% python3 -q
>>> import numpy as np
>>> np.set_printoptions(suppress=True, linewidth=160)
>>> A2 = np.array([[3, 0, 3], [3, 0, 3], [2, 0, 3]])
>>> A = A2.T @ A2
>>> print(A)
[[22  0 24]
 [ 0  0  0]
 [24  0 27]]
>>> print((np.linalg.matrix_power((A != 0) + (A.T != 0) + np.eye(3), 3) > 0).astype(int))
[[1 0 1]
 [0 1 0]
 [1 0 1]]
>>> print(np.round(np.sort(np.linalg.eigvals(A).real), 2))
[ 0.    0.37 48.63]
>>> A2 = np.array([[0, 1], [0, 0], [1, 1]])
>>> data = np.kron(np.eye(3, dtype=int), A2)
>>> print(data)
[[0 1 0 0 0 0]
 [0 0 0 0 0 0]
 [1 1 0 0 0 0]
 [0 0 0 1 0 0]
 [0 0 0 0 0 0]
 [0 0 1 1 0 0]
 [0 0 0 0 0 1]
 [0 0 0 0 0 0]
 [0 0 0 0 1 1]]
>>> print(np.round(np.linalg.norm(data, 1), 2), round(np.linalg.norm(data, np.inf), 2))
2.0 2.0
>>> print(data[2] @ data[7])
0
>>> print(round(float(np.linalg.norm(data[2] - data[7])), 2))
1.41
>>> print(np.round(np.linalg.norm(data, axis=0), 2))
[1.   1.41 1.   1.41 1.   1.41]
>>> print(round(np.linalg.norm(data, "nuc"), 2))
6.71
>>> m1 = np.load("w.npy")
>>> print(m1)
[[3. 1. 1. 0.]
 [1. 1. 1. 1.]
 [2. 3. 0. 3.]
 [0. 0. 0. 8.]]
>>> O, vecs = np.linalg.qr(m1[:, :3])[0], np.linalg.qr(m1[:, 3:])[0]
>>> sig = np.linalg.svd(O.T @ vecs, compute_uv=False)
>>> print(np.round(np.degrees(np.arccos(sig.clip(0, 1))), 2))
[68.43]
>>> print((sig > 0.9).sum())
0
>>> A2 = m1 / np.sqrt((m1 ** 2).mean(axis=1, keepdims=True))
>>> print(np.linalg.matrix_rank(m1 - m1.mean(axis=1, keepdims=True)))
3
>>> print(m1 - m1.mean(axis=1, keepdims=True))
[[ 1.75 -0.25 -0.25 -1.25]
 [ 0.    0.    0.    0.  ]
 [ 0.    1.   -2.    1.  ]
 [-2.   -2.   -2.    6.  ]]
>>> print(A2[2].round(2))
[0.85 1.28 0.   1.28]
>>> A2 = np.array([[6, -5, 2], [4, -1, 8]])
>>> basis = np.kron(A2, m1)
>>> print(np.round(np.linalg.norm(basis, 2), 2), round(float(np.linalg.norm(A2, 2) * np.linalg.norm(m1, 2)), 2))
95.45 95.45
>>> print(np.linalg.matrix_rank(basis))
8
>>> print(np.einsum("ij,ji->", m1, m1))
86.0
>>> print(np.round(np.linalg.det(m1[::-1]), 2))
-48.0
>>> print(np.einsum("ii->", m1))
12.0
>>> print(np.round(np.linalg.det(2 * m1), 2), round(np.linalg.det(m1), 2))
-768.0 -48.0
>>> A2 = np.array([[3, 5], [3, 2], [4, 3], [2, 4]])
>>> basis = np.array([[5, 3, 0], [5, -2, -1]])
>>> rng = np.random.default_rng(3)
>>> feats = A2 @ basis + 0.05 * rng.normal(size=(4, 3))
>>> print(feats.round(2))
[[40.1  -1.13 -4.98]
 [24.97  4.98 -2.01]
 [34.9   5.99 -3.04]
 [30.17 -1.99 -4.02]]
>>> print(np.linalg.matrix_rank(feats, rtol=0.1))
2
>>> print([round(float(x), 2) for x in np.linalg.svd(feats, compute_uv=False)[:3]])
[66.51, 7.47, 0.05]
>>> print(np.argsort(-np.linalg.norm(feats, axis=0).round(6), kind="stable")[:3])
[0 1 2]
>>> print(np.linalg.cond(feats) > 100)
True
>>> left, sig, VT = np.linalg.svd(feats)
>>> print(np.argmax(sig[:-1] / (sig[1:] + 1e-6)) + 1)
2
>>> print(sig.round(2))
[66.51  7.47  0.05]
>>> A2 = left[:, :2] @ np.diag(sig[:2]) @ VT[:2]
>>> print(np.round(np.linalg.norm(feats - A2, 2), 2), round(float(sig[2]), 2))
0.05 0.05
>>> print(np.linalg.matrix_rank(feats, rtol=0.05))
2
>>> print(np.round(np.abs(feats - A2).max(), 2))
0.03
>>> print(round(float(np.linalg.norm(feats - A2) / np.linalg.norm(feats)), 2))
0.0
>>> x0 = np.array([5, 0, 4])
>>> h1 = np.maximum(feats @ x0, 0)
>>> print(h1.round(2))
[180.59 116.81 162.32 134.76]
>>> print(np.round(np.maximum(feats @ x0, 0) - np.maximum(-feats @ x0, 0), 2))
[180.59 116.81 162.32 134.76]
>>> print(np.flatnonzero(h1 > 1e-9))
[0 1 2 3]
>>> print(np.tanh(feats @ x0))
[1. 1. 1. 1.]
>>> W0 = np.load("sample16.npy")
>>> print(W0)
[[12 11  0]
 [ 1  8  2]
 [10 11  0]
 [ 0  3 31]
 [34 17  0]
 [ 0  0 68]
 [ 2  7 21]
 [ 0  0 53]
 [42 19  0]
 [31 16  0]
 [41 18  0]
 [ 0  0 34]
 [ 0  0 34]
 [ 0  0 48]
 [ 0  0 61]
 [ 0  3 25]
 [38 17  0]
 [20 11 11]
 [23 14  0]
 [ 0  6 10]
 [19 12  0]
 [ 0  1 27]]
>>> basis = W0[[3, 18]].astype(float)
>>> for _ in range(5):
...     idx = np.linalg.norm(W0[:, None] - basis, axis=-1).argmin(axis=1)
...     basis = np.array([W0[idx == j].mean(axis=0) for j in range(2)])
... 
>>> print(idx)
[1 1 1 0 1 0 0 0 1 1 1 0 0 0 0 0 1 1 1 1 1 0]
>>> print(np.abs(basis[1] - basis[0]).argmax())
2
